% ipython --no-banner

In [1]: import numpy as np

In [2]: from numpy import linalg as LA

In [3]: np.set_printoptions(precision=2, suppress=True, linewidth=160, legacy="1.25")

In [4]: W0 = np.loadtxt("sample3.csv", delimiter=",")

In [5]: W0
Out[5]: 
array([[ -4.,   1.,   5.,   0.,  -4.,   5.,   3.,   5.,   3.],
       [ -4.,   1.,   5.,   0.,  -4.,   5.,   3.,   5.,   3.],
       [ 20.,  -5., -25.,   0.,  20., -25., -15., -25., -15.],
       [ -4.,   1.,   5.,   0.,  -4.,   5.,   3.,   5.,   3.]])

In [6]: f = np.array([0, 0])

In [7]: np.polyval(f, W0[3])
Out[7]: array([0., 0., 0., 0., 0., 0., 0., 0., 0.])

In [8]: np.correlate(W0[3], W0[0], "full")
Out[8]: array([-12., -17.,   8.,   8.,  24.,  16., -18.,  26., 126.,  26., -18.,  16.,  24.,   8.,   8., -17., -12.])

In [9]: left, sv, VT = LA.svd(W0)

In [10]: vecs = VT[:(sv > 1e-8).sum()]

In [11]: rng = np.random.default_rng(77786)

In [12]: vec = W0[3] + -2 * W0[0] + rng.integers(2) * np.eye(9)[5]

In [13]: vec
Out[13]: array([ 4., -1., -5.,  0.,  4., -5., -3., -5., -3.])

In [14]: np.allclose(vecs.T @ vecs @ vec, vec)
Out[14]: True

In [15]: Y = W0 / np.sqrt((W0 ** 2).mean(axis=1, keepdims=True))

In [16]: LA.norm(Y, axis=1)
Out[16]: array([3., 3., 3., 3.])

In [17]: Y = np.array([[-1, -3, 1],
    ...:     [-1, 2, -1],
    ...:     [-2, 0, -3],
    ...:     [1, 0, 2],
    ...:     [1, 3, 2],
    ...:     [-2, 3, 1],
    ...:     [2, 2, -3],
    ...:     [2, -3, -3],
    ...:     [-2, -2, -2]])

In [18]: W0 @ Y
Out[18]: 
array([[-11.,   2., -53.],
       [-11.,   2., -53.],
       [ 55., -10., 265.],
       [-11.,   2., -53.]])

In [19]: LA.matrix_rank(W0 @ Y)
Out[19]: 1

In [20]: Y @ W0
---------------------------------------------------------------------------
ValueError                                Traceback (most recent call last)
Cell In[20], line 1
----> 1 Y @ W0

ValueError: matmul: Input operand 1 has a mismatch in its core dimension 0, with gufunc signature (n?,k),(k,m?)->(n?,m?) (size 4 is different from 3)

In [21]: LA.matrix_rank(np.vstack([W0, Y.T]))
Out[21]: 4

In [22]: np.einsum("ik,kj->ij", W0, Y)
Out[22]: 
array([[-11.,   2., -53.],
       [-11.,   2., -53.],
       [ 55., -10., 265.],
       [-11.,   2., -53.]])

In [23]: np.einsum("ik,kj->ji", W0, Y)
Out[23]: 
array([[-11., -11.,  55., -11.],
       [  2.,   2., -10.,   2.],
       [-53., -53., 265., -53.]])

In [24]: LA.matrix_rank(W0, rtol=0.1)
Out[24]: 1

In [25]: np.argsort(-LA.norm(W0, axis=0).round(6), kind="stable")[:3]
Out[25]: array([2, 5, 7])

In [26]: arr = np.load("arr.npy")

In [27]: arr
Out[27]: 
array([[-0.51, -1.15,  0.64,  2.49, -0.16,  2.17,  0.32, -1.63, -0.14,  0.1 , -0.54],
       [ 1.4 , -0.05, -0.79,  0.16,  0.98,  0.49, -1.61, -0.76,  2.61, -1.29,  0.75],
       [ 1.52,  0.82, -0.57,  0.25, -0.41,  1.24, -0.62,  0.82, -2.22, -2.2 , -0.28],
       [-1.02, -1.62,  0.48, -1.24, -0.98, -0.59, -1.58, -1.66, -1.11, -0.96,  1.37],
       [-0.13,  0.1 , -1.84,  1.1 , -1.9 , -0.07, -2.05,  0.74, -0.02,  1.73, -0.01],
       [-1.02, -2.1 , -1.16,  1.36,  0.71, -1.29,  0.46,  1.65,  0.1 , -1.49, -0.07],
       [ 0.13,  0.09, -1.08,  0.33,  2.92, -0.21, -0.72, -0.73, -1.68,  1.31,  0.72],
       [ 0.38, -0.69, -0.03, -0.68,  0.39, -0.8 , -1.06, -0.81, -0.09, -0.06, -3.51],
       [ 2.79, -0.87,  0.44,  1.05, -0.77, -1.85,  0.87, -0.81, -0.41,  0.51,  0.53],
       [-0.63,  1.48,  2.31,  1.72,  0.43, -1.38, -1.62,  0.46, -0.05, -0.48,  0.04],
       [-1.02,  1.88, -1.74,  0.69, -0.54, -1.21,  1.01, -1.99,  0.01, -1.07, -0.21]])

In [28]: vec = np.array([2, -2, 3, -1, -2, -1, 1, 1, -3, -1, 5])

In [29]: target = arr @ vec

In [30]: target
Out[30]: array([ -4.87,  -7.25,   6.66,  14.33,  -6.23,   0.15,  -3.24, -16.37,  14.42,   1.16, -10.37])

In [31]: np.round(LA.solve(arr, arr[:, 4]), 2) + 0
Out[31]: array([0., 0., 0., 0., 1., 0., 0., 0., 0., 0., 0.])

In [32]: LA.solve(arr, -1 * target)
Out[32]: array([-2.,  2., -3.,  1.,  2.,  1., -1., -1.,  3.,  1., -5.])

In [33]: K = np.loadtxt("test5.csv", delimiter=",")

In [34]: K
Out[34]: 
array([[0.09, 0.19, 0.14, 0.21, 0.12, 0.14, 0.05, 0.07],
       [0.28, 0.03, 0.03, 0.19, 0.16, 0.12, 0.  , 0.19],
       [0.11, 0.11, 0.04, 0.11, 0.11, 0.  , 0.19, 0.33],
       [0.05, 0.23, 0.23, 0.05, 0.21, 0.13, 0.03, 0.08],
       [0.15, 0.04, 0.17, 0.19, 0.15, 0.06, 0.15, 0.09],
       [0.08, 0.11, 0.18, 0.21, 0.16, 0.11, 0.05, 0.11],
       [0.06, 0.17, 0.15, 0.13, 0.02, 0.15, 0.19, 0.13],
       [0.04, 0.04, 0.3 , 0.15, 0.33, 0.07, 0.  , 0.07]])

In [35]: LA.matrix_power(K, 2)
Out[35]: 
array([[0.12, 0.12, 0.15, 0.15, 0.16, 0.1 , 0.07, 0.14],
       [0.09, 0.13, 0.19, 0.16, 0.19, 0.1 , 0.05, 0.09],
       [0.09, 0.1 , 0.19, 0.15, 0.19, 0.1 , 0.07, 0.11],
       [0.14, 0.08, 0.12, 0.16, 0.16, 0.08, 0.09, 0.17],
       [0.09, 0.13, 0.16, 0.14, 0.15, 0.1 , 0.1 , 0.14],
       [0.11, 0.12, 0.16, 0.14, 0.17, 0.09, 0.08, 0.14],
       [0.11, 0.12, 0.15, 0.15, 0.15, 0.1 , 0.08, 0.15],
       [0.11, 0.1 , 0.14, 0.15, 0.16, 0.06, 0.11, 0.16]])

In [36]: np.sort(np.abs(LA.eigvals(K)))[::-1]
Out[36]: array([1.  , 0.26, 0.16, 0.14, 0.14, 0.13, 0.13, 0.03])

In [37]: K.sum(axis=1)
Out[37]: array([1., 1., 1., 1., 1., 1., 1., 1.])

In [38]: K @ np.ones(8)
Out[38]: array([1., 1., 1., 1., 1., 1., 1., 1.])

In [39]: pr = np.eye(8)[1]

In [40]: for _ in range(4):
    ...:     pr = pr @ K
    ...:     print(pr.round(2))
    ...: 
[0.28 0.03 0.03 0.19 0.16 0.12 0.   0.19]
[0.09 0.13 0.19 0.16 0.19 0.1  0.05 0.09]
[0.12 0.11 0.15 0.15 0.16 0.09 0.09 0.15]
[0.11 0.11 0.16 0.15 0.17 0.09 0.08 0.13]

In [41]: Y = K + rng.integers(-2, 3, (8, 7)) @ rng.integers(-2, 3, (7, 8))

In [42]: Y
Out[42]: 
array([[-11.91,  -0.81, -10.86,  13.21,  -5.88,  -4.86,  -2.95,   3.07],
       [  7.28,  -3.97,  -5.97,   1.19,   0.16,   3.12,   1.  , -10.81],
       [  1.11,   2.11,  -1.96,   0.11,  -3.89,   4.  ,   4.19,   6.33],
       [ -3.95,   8.23,   0.23,   2.05,   0.21,  -0.87,  -0.97,   4.08],
       [ -7.85,  -2.96,   7.17,  -6.81,   6.15,  -4.94, -10.85,  -0.91],
       [  4.08,   3.11,   3.18,   5.21,   5.16,  -5.89,   5.05,   1.11],
       [ -0.94,   0.17,   0.15,   0.13,  -4.98,  -3.85,   1.19,   6.13],
       [ -3.96,   2.04,   5.3 ,  -1.85,  -2.67,   3.07,   3.  ,  12.07]])

In [43]: LA.matrix_rank(Y - K, tol=1e-8)
Out[43]: 7

In [44]: np.round(LA.svd(Y - K, compute_uv=False), 2) + 0
Out[44]: array([24.67, 22.16, 19.92, 12.82,  7.51,  4.65,  1.27,  0.  ])

In [45]: M = np.load("data.npy")

In [46]: M
Out[46]: 
array([[ 0.,  4.,  0.,  0.,  0.,  0.,  0.,  0.,  0.],
       [ 4., -2.,  4.,  0.,  0.,  0.,  0.,  0.,  0.],
       [ 0.,  4.,  2.,  4.,  0.,  0.,  0.,  0.,  0.],
       [ 0.,  0.,  4.,  3.,  4.,  0.,  0.,  0.,  0.],
       [ 0.,  0.,  0.,  4.,  4.,  4.,  0.,  0.,  0.],
       [ 0.,  0.,  0.,  0.,  4.,  2.,  4.,  0.,  0.],
       [ 0.,  0.,  0.,  0.,  0.,  4., -4.,  4.,  0.],
       [ 0.,  0.,  0.,  0.,  0.,  0.,  4.,  0.,  4.],
       [ 0.,  0.,  0.,  0.,  0.,  0.,  0.,  4.,  0.]])

In [47]: # symmetric

In [48]: evals, vecs = LA.eigh(M)

In [49]: vec = np.array([-1, -2, -2, -1, 0, -1, -1, 2, 1])

In [50]: vec @ M @ vec
Out[50]: 73.0

In [51]: Y = LA.inv(M)

In [52]: Y
Out[52]: 
array([[ 0.39,  0.25, -0.26, -0.12,  0.35, -0.24, -0.24,  0.  ,  0.24],
       [ 0.25,  0.  ,  0.  ,  0.  ,  0.  ,  0.  ,  0.  ,  0.  ,  0.  ],
       [-0.26,  0.  ,  0.26,  0.12, -0.35,  0.24,  0.24,  0.  , -0.24],
       [-0.12,  0.  ,  0.12, -0.06,  0.18, -0.12, -0.12,  0.  ,  0.12],
       [ 0.35, -0.  , -0.35,  0.18,  0.22, -0.15, -0.15, -0.  ,  0.15],
       [-0.24,  0.  ,  0.24, -0.12, -0.15,  0.26,  0.26,  0.  , -0.26],
       [-0.24,  0.  ,  0.24, -0.12, -0.15,  0.26,  0.01,  0.  , -0.01],
       [ 0.  ,  0.  ,  0.  ,  0.  ,  0.  ,  0.  ,  0.  ,  0.  ,  0.25],
       [ 0.24, -0.  , -0.24,  0.12,  0.15, -0.26, -0.01,  0.25,  0.01]])

In [53]: (np.abs(Y) > 1e-9).astype(int)
Out[53]: 
array([[1, 1, 1, 1, 1, 1, 1, 0, 1],
       [1, 0, 0, 0, 0, 0, 0, 0, 0],
       [1, 0, 1, 1, 1, 1, 1, 0, 1],
       [1, 0, 1, 1, 1, 1, 1, 0, 1],
       [1, 0, 1, 1, 1, 1, 1, 0, 1],
       [1, 0, 1, 1, 1, 1, 1, 0, 1],
       [1, 0, 1, 1, 1, 1, 1, 0, 1],
       [0, 0, 0, 0, 0, 0, 0, 0, 1],
       [1, 0, 1, 1, 1, 1, 1, 1, 1]])

In [54]: np.round(LA.inv(Y), 2) + 0
Out[54]: 
array([[ 0.,  4.,  0.,  0.,  0.,  0.,  0.,  0.,  0.],
       [ 4., -2.,  4.,  0.,  0.,  0.,  0.,  0.,  0.],
       [ 0.,  4.,  2.,  4.,  0.,  0.,  0.,  0.,  0.],
       [ 0.,  0.,  4.,  3.,  4.,  0.,  0.,  0.,  0.],
       [ 0.,  0.,  0.,  4.,  4.,  4.,  0.,  0.,  0.],
       [ 0.,  0.,  0.,  0.,  4.,  2.,  4.,  0.,  0.],
       [ 0.,  0.,  0.,  0.,  0.,  4., -4.,  4.,  0.],
       [ 0.,  0.,  0.,  0.,  0.,  0.,  4.,  0.,  4.],
       [ 0.,  0.,  0.,  0.,  0.,  0.,  0.,  4.,  0.]])

In [55]: data = np.load("mat.npy")

In [56]: data
Out[56]: 
array([[-14, -12,   8, -12,   0,  -5,   2,  14,   8,  -6,  11, -17,  25],
       [ 11,   2,   5, -21,  -1,  -5,  -9,  12,   3, -12,  21, -23,  19],
       [ -7,  14,  -3,  -4,   1,   9,   6,   1,   2,  -5,   2, -11,   6],
       [  5,  -8, -29,  -3, -18,   9,   6,  -4, -12,  -3,  -2, -21,   5],
       [ -5,  20, -12,  -4, -12,  17,  -3,   7,   0,  -4,  11, -27,  15],
       [  0,   0,   0,   0,   0,   0,   0,   0,   0,   0,   0,   0,   0],
       [ -1, -12,   0,  -9,  -3, -10, -15,  12,  -7,   3,   2,  -7,  16],
       [ -2,  -2,  -1,  -4, -16,   2,   7, -11,   0,  -3, -10,  -4,   7],
       [  5, -14,   3,  -9,  -1,  -8,   7,  13,   7,  -3,  -1, -10,   4],
       [  4, -15,   3,  -5,   9,  -3,  16,  -7,  -4,  17,  -1,   6,   0],
       [ -2,  11,  -4,  10, -17,   8, -14,   8,   7, -16,   5, -19,   9],
       [  0,   5,  -4,  -5,   2,  -2,  -9,  11,  -5, -16,  21, -21,  19],
       [  5,   6,   4,  -5,  -5,   8,   8,  -5,   4,  -2, -19,   2,   2]])

In [57]: left, sv, VT = LA.svd(data)

In [58]: sv.round(2) + 0
Out[58]: array([89.72, 57.04, 44.26, 32.91, 29.04, 23.82, 19.21, 15.15, 11.82,  7.88,  4.04,  1.7 ,  0.  ])

In [59]: Y = left[:, :12] @ np.diag(sv[:12]) @ VT[:12]

In [60]: LA.matrix_rank(Y)
Out[60]: 12

In [61]: round(LA.norm(data - Y, 2), 2), round(sv[12], 2)
Out[61]: (0.0, 0.0)

In [62]: f = np.array([3, 1, 3])

In [63]: np.correlate(data[9], data[1], "full")
Out[63]: array([  76, -377,  486, -527,  541, -402,  415, -536,  468,  136, -122,  570, -463, -246,  315, -508,  320,  -18, -244,   15, -141,  215,    1,   66,    0])

In [64]: A = np.load("case13.npy")

In [65]: A
Out[65]: 
array([[ 0.,  0.,  0.,  0.,  0.,  0.,  0., -1., -2.],
       [ 0.,  0.,  0.,  0.,  0.,  0.,  0.,  2.,  0.],
       [ 0.,  0.,  0.,  0.,  0.,  0.,  0.,  2.,  0.],
       [ 0.,  0.,  0.,  0.,  0.,  0.,  0.,  1., -2.],
       [ 0.,  0.,  0.,  0.,  0.,  0.,  0.,  2., -2.],
       [ 0.,  0.,  0.,  0.,  0.,  0.,  0.,  1.,  2.],
       [ 0.,  0.,  0.,  0.,  0.,  0.,  0.,  0.,  0.],
       [-1.,  2.,  2.,  1.,  2.,  1.,  0.,  0.,  0.],
       [-2.,  0.,  0., -2., -2.,  2.,  0.,  0.,  0.]])

In [66]: evals, vecs = LA.eigh(A)

In [67]: vec = np.array([9, 4, -2, -7, 5, 8, -8, -3, -8])

In [68]: np.round(LA.eigvalsh(A[1:, 1:]), 2) + 0
Out[68]: array([-4.14, -2.98,  0.  ,  0.  ,  0.  ,  0.  ,  2.98,  4.14])

In [69]: np.round(vecs * np.maximum(evals, 0) @ vecs.T, 2) + 0
Out[69]: 
array([[ 0.67, -0.29, -0.29,  0.37,  0.23, -0.67,  0.  , -0.5 , -1.  ],
       [-0.29,  0.52,  0.52,  0.23,  0.49,  0.29,  0.  ,  1.  ,  0.  ],
       [-0.29,  0.52,  0.52,  0.23,  0.49,  0.29,  0.  ,  1.  ,  0.  ],
       [ 0.37,  0.23,  0.23,  0.6 ,  0.71, -0.37,  0.  ,  0.5 , -1.  ],
       [ 0.23,  0.49,  0.49,  0.71,  0.96, -0.23,  0.  ,  1.  , -1.  ],
       [-0.67,  0.29,  0.29, -0.37, -0.23,  0.67,  0.  ,  0.5 ,  1.  ],
       [ 0.  ,  0.  ,  0.  ,  0.  ,  0.  ,  0.  ,  0.  ,  0.  ,  0.  ],
       [-0.5 ,  1.  ,  1.  ,  0.5 ,  1.  ,  0.5 ,  0.  ,  1.93, -0.13],
       [-1.  ,  0.  ,  0.  , -1.  , -1.  ,  1.  ,  0.  , -0.13,  2.  ]])

In [70]: round(float(vec @ A @ vec / (vec @ vec)), 2), round(evals[0], 2), np.round(evals[-1], 2)
Out[70]: (-0.18, -4.19, 4.19)

In [71]: round(LA.norm(A, 1), 2), round(float(LA.norm(A, np.inf)), 2)
Out[71]: (9.0, 9.0)

In [72]: np.round(LA.norm(A, "nuc"), 2)
Out[72]: 15.71

In [73]: LA.norm(A, axis=1).argmax()
Out[73]: 8

In [74]: np.round(LA.norm(A[5], 1), 2), round(float(LA.norm(A[5], np.inf)), 2)
Out[74]: (3.0, 2.0)

In [75]: A[5] @ A[4]
Out[75]: -2.0

In [76]: mat = np.array([[1, -1, 1, -1],
    ...:     [1, 0, 0, 0],
    ...:     [1, 1, 1, 1],
    ...:     [1, 2, 4, 8],
    ...:     [1, 3, 9, 27],
    ...:     [1, 4, 16, 64],
    ...:     [1, 5, 25, 125],
    ...:     [1, 6, 36, 216],
    ...:     [1, 7, 49, 343],
    ...:     [1, 8, 64, 512],
    ...:     [1, 9, 81, 729]])

In [77]: mat
Out[77]: 
array([[  1,  -1,   1,  -1],
       [  1,   0,   0,   0],
       [  1,   1,   1,   1],
       [  1,   2,   4,   8],
       [  1,   3,   9,  27],
       [  1,   4,  16,  64],
       [  1,   5,  25, 125],
       [  1,   6,  36, 216],
       [  1,   7,  49, 343],
       [  1,   8,  64, 512],
       [  1,   9,  81, 729]])

In [78]: Y = np.c_[mat[:, :2] @ np.array([[-7, 1], [-2, 4]]), np.array([-9, 7, 7, -9, -8, 0, 7, -8, 3, 6, 6])]

In [79]: Y
Out[79]: 
array([[ -5,  -3,  -9],
       [ -7,   1,   7],
       [ -9,   5,   7],
       [-11,   9,  -9],
       [-13,  13,  -8],
       [-15,  17,   0],
       [-17,  21,   7],
       [-19,  25,  -8],
       [-21,  29,   3],
       [-23,  33,   6],
       [-25,  37,   6]])

In [80]: np.round(LA.norm(Y - mat @ LA.lstsq(mat, Y)[0], axis=0), 2) + 0
Out[80]: array([ 0.  ,  0.  , 20.53])

In [81]: LA.matrix_rank(Y)
Out[81]: 3

In [82]: LA.norm(LA.qr(mat)[0].T @ Y, axis=0) ** 2 / ((Y ** 2).sum(axis=0) + 1e-12)
Out[82]: array([1.  , 1.  , 0.19])

In [83]: LA.matrix_rank(np.c_[mat, Y])
Out[83]: 5

In [84]: np.round(LA.lstsq(mat, Y[:, 0])[0], 2) + 0
Out[84]: array([-7., -2.,  0.,  0.])
